$ python -q
>>> import numpy as np
>>> np.set_printoptions(precision=3, suppress=True, linewidth=120, legacy="1.25")
>>> feats = 3 * np.eye(10) + np.eye(10, k=1)
>>> print(feats)
[[3. 1. 0. 0. 0. 0. 0. 0. 0. 0.]
 [0. 3. 1. 0. 0. 0. 0. 0. 0. 0.]
 [0. 0. 3. 1. 0. 0. 0. 0. 0. 0.]
 [0. 0. 0. 3. 1. 0. 0. 0. 0. 0.]
 [0. 0. 0. 0. 3. 1. 0. 0. 0. 0.]
 [0. 0. 0. 0. 0. 3. 1. 0. 0. 0.]
 [0. 0. 0. 0. 0. 0. 3. 1. 0. 0.]
 [0. 0. 0. 0. 0. 0. 0. 3. 1. 0.]
 [0. 0. 0. 0. 0. 0. 0. 0. 3. 1.]
 [0. 0. 0. 0. 0. 0. 0. 0. 0. 3.]]
>>> u = np.array([2, -1])
>>> print(np.array([np.convolve(row, u, "same") for row in feats]))
[[ 6. -1. -1.  0.  0.  0.  0.  0.  0.  0.]
 [ 0.  6. -1. -1.  0.  0.  0.  0.  0.  0.]
 [ 0.  0.  6. -1. -1.  0.  0.  0.  0.  0.]
 [ 0.  0.  0.  6. -1. -1.  0.  0.  0.  0.]
 [ 0.  0.  0.  0.  6. -1. -1.  0.  0.  0.]
 [ 0.  0.  0.  0.  0.  6. -1. -1.  0.  0.]
 [ 0.  0.  0.  0.  0.  0.  6. -1. -1.  0.]
 [ 0.  0.  0.  0.  0.  0.  0.  6. -1. -1.]
 [ 0.  0.  0.  0.  0.  0.  0.  0.  6. -1.]
 [ 0.  0.  0.  0.  0.  0.  0.  0.  0.  6.]]
>>> print(np.polyval(u, feats[6]))
[-1. -1. -1. -1. -1. -1.  5.  1. -1. -1.]
>>> print(np.convolve(feats[6], u))
[ 0.  0.  0.  0.  0.  0.  6. -1. -1.  0.  0.]
>>> print(np.cross(feats[6, :3], feats[2, :3]))
[0. 0. 0.]
>>> A2 = np.linalg.invert(feats)
Traceback (most recent call last):
  File "<python-input-9>", line 1, in <module>
    A2 = np.linalg.invert(feats)
         ^^^^^^^^^^^^^^^^
AttributeError: module 'numpy.linalg' has no attribute 'invert'
>>> A2 = np.linalg.inv(feats)
>>> print(np.linalg.det(feats) * A2)
[[19683. -6561.  2187.  -729.   243.   -81.    27.    -9.     3.    -1.]
 [    0. 19683. -6561.  2187.  -729.   243.   -81.    27.    -9.     3.]
 [    0.     0. 19683. -6561.  2187.  -729.   243.   -81.    27.    -9.]
 [    0.     0.     0. 19683. -6561.  2187.  -729.   243.   -81.    27.]
 [    0.     0.     0.     0. 19683. -6561.  2187.  -729.   243.   -81.]
 [    0.     0.     0.     0.     0. 19683. -6561.  2187.  -729.   243.]
 [    0.     0.     0.     0.     0.     0. 19683. -6561.  2187.  -729.]
 [    0.     0.     0.     0.     0.     0.     0. 19683. -6561.  2187.]
 [    0.     0.     0.     0.     0.     0.     0.     0. 19683. -6561.]
 [    0.     0.     0.     0.     0.     0.     0.     0.     0. 19683.]]
>>> print(A2.round(3) + 0)
[[ 0.333 -0.111  0.037 -0.012  0.004 -0.001  0.     0.     0.     0.   ]
 [ 0.     0.333 -0.111  0.037 -0.012  0.004 -0.001  0.     0.     0.   ]
 [ 0.     0.     0.333 -0.111  0.037 -0.012  0.004 -0.001  0.     0.   ]
 [ 0.     0.     0.     0.333 -0.111  0.037 -0.012  0.004 -0.001  0.   ]
 [ 0.     0.     0.     0.     0.333 -0.111  0.037 -0.012  0.004 -0.001]
 [ 0.     0.     0.     0.     0.     0.333 -0.111  0.037 -0.012  0.004]
 [ 0.     0.     0.     0.     0.     0.     0.333 -0.111  0.037 -0.012]
 [ 0.     0.     0.     0.     0.     0.     0.     0.333 -0.111  0.037]
 [ 0.     0.     0.     0.     0.     0.     0.     0.     0.333 -0.111]
 [ 0.     0.     0.     0.     0.     0.     0.     0.     0.     0.333]]
>>> print(np.round(np.linalg.cond(feats), 3))
1.931
>>> x0 = np.array([-3, 0, 2, -1, 2, -2, -1, -2, 0, -1])
>>> h1 = np.maximum(feats @ x0, 0)
>>> print(h1)
[0. 2. 5. 0. 4. 0. 0. 0. 0. 0.]
>>> print(feats.T @ h1)
[ 0.  6. 17.  5. 12.  4.  0.  0.  0.  0.]
>>> print(np.maximum(feats @ (3 * x0), 0))
[ 0.  6. 15.  0. 12.  0.  0.  0.  0.  0.]
>>> rng = np.random.default_rng(37)
>>> labels = rng.permutation(10)
>>> print(labels)
[6 7 9 0 1 3 5 8 4 2]
>>> A2 = feats[labels][:, labels]
>>> print(np.round(np.linalg.det(A2), 3), round(float(np.linalg.det(feats[labels])), 3))
59049.0 -59049.0
>>> print(np.sort(np.abs(np.linalg.eigvals(A2))))
[3. 3. 3. 3. 3. 3. 3. 3. 3. 3.]
>>> print(np.diag(A2))
[3. 3. 3. 3. 3. 3. 3. 3. 3. 3.]
>>> x0 = np.array([-3, 0, -3, -3, 1, 1, -3, 3, 2, 3])
>>> print((feats * x0).sum(axis=1))
[ -9.  -3. -12.  -8.   4.   0.  -6.  11.   9.   9.]
>>> print(feats @ (2 * x0))
[-18.  -6. -24. -16.   8.   0. -12.  22.  18.  18.]
>>> print((feats @ x0).argmax())
7
>>> print(np.einsum("ij,j->i", feats, x0))
[ -9.  -3. -12.  -8.   4.   0.  -6.  11.   9.   9.]
>>> print(feats * x0)
[[-9.  0. -0. -0.  0.  0. -0.  0.  0.  0.]
 [-0.  0. -3. -0.  0.  0. -0.  0.  0.  0.]
 [-0.  0. -9. -3.  0.  0. -0.  0.  0.  0.]
 [-0.  0. -0. -9.  1.  0. -0.  0.  0.  0.]
 [-0.  0. -0. -0.  3.  1. -0.  0.  0.  0.]
 [-0.  0. -0. -0.  0.  3. -3.  0.  0.  0.]
 [-0.  0. -0. -0.  0.  0. -9.  3.  0.  0.]
 [-0.  0. -0. -0.  0.  0. -0.  9.  2.  0.]
 [-0.  0. -0. -0.  0.  0. -0.  0.  6.  3.]
 [-0.  0. -0. -0.  0.  0. -0.  0.  0.  9.]]
>>> print(np.sign((feats @ x0).round(6)))
[-1. -1. -1. -1.  1.  0. -1.  1.  1.  1.]
>>> cent = np.array([[1, 0, 5, 5]])
>>> F = rng.normal(size=(17, 1)) @ cent + np.array([-2, -2, 1, -3])
>>> print(F)
[[ -4.558  -2.    -11.791 -15.791]
 [ -3.535  -2.     -6.677 -10.677]
 [ -1.386  -2.      4.068   0.068]
 [ -0.506  -2.      8.472   4.472]
 [ -3.495  -2.     -6.473 -10.473]
 [ -1.03   -2.      5.852   1.852]
 [ -0.881  -2.      6.595   2.595]
 [ -1.983  -2.      1.087  -2.913]
 [ -3.339  -2.     -5.696  -9.696]
 [ -2.64   -2.     -2.202  -6.202]
 [ -2.362  -2.     -0.81   -4.81 ]
 [ -1.309  -2.      4.455   0.455]
 [ -1.101  -2.      5.497   1.497]
 [ -2.987  -2.     -3.934  -7.934]
 [ -2.102  -2.      0.489  -3.511]
 [ -2.035  -2.      0.825  -3.175]
 [ -2.175  -2.      0.126  -3.874]]
>>> print(round(np.linalg.norm(F[9] - F[15]), 3))
4.323
>>> print(np.round(np.linalg.norm(F, 2), 3))
34.982
>>> print(np.round(F[9] @ F[15], 3))
27.243
>>> print(np.linalg.norm(F, axis=0))
[10.113  8.246 22.297 27.751]
>>> r = np.linalg.matrix_rank(F)
>>> print(r)
2
>>> ns = np.linalg.svd(F)[2][r:].T
>>> print(ns @ ns.T)
[[ 0.775 -0.233  0.155 -0.31 ]
 [-0.233  0.736  0.287 -0.24 ]
 [ 0.155  0.287  0.198 -0.229]
 [-0.31  -0.24  -0.229  0.291]]
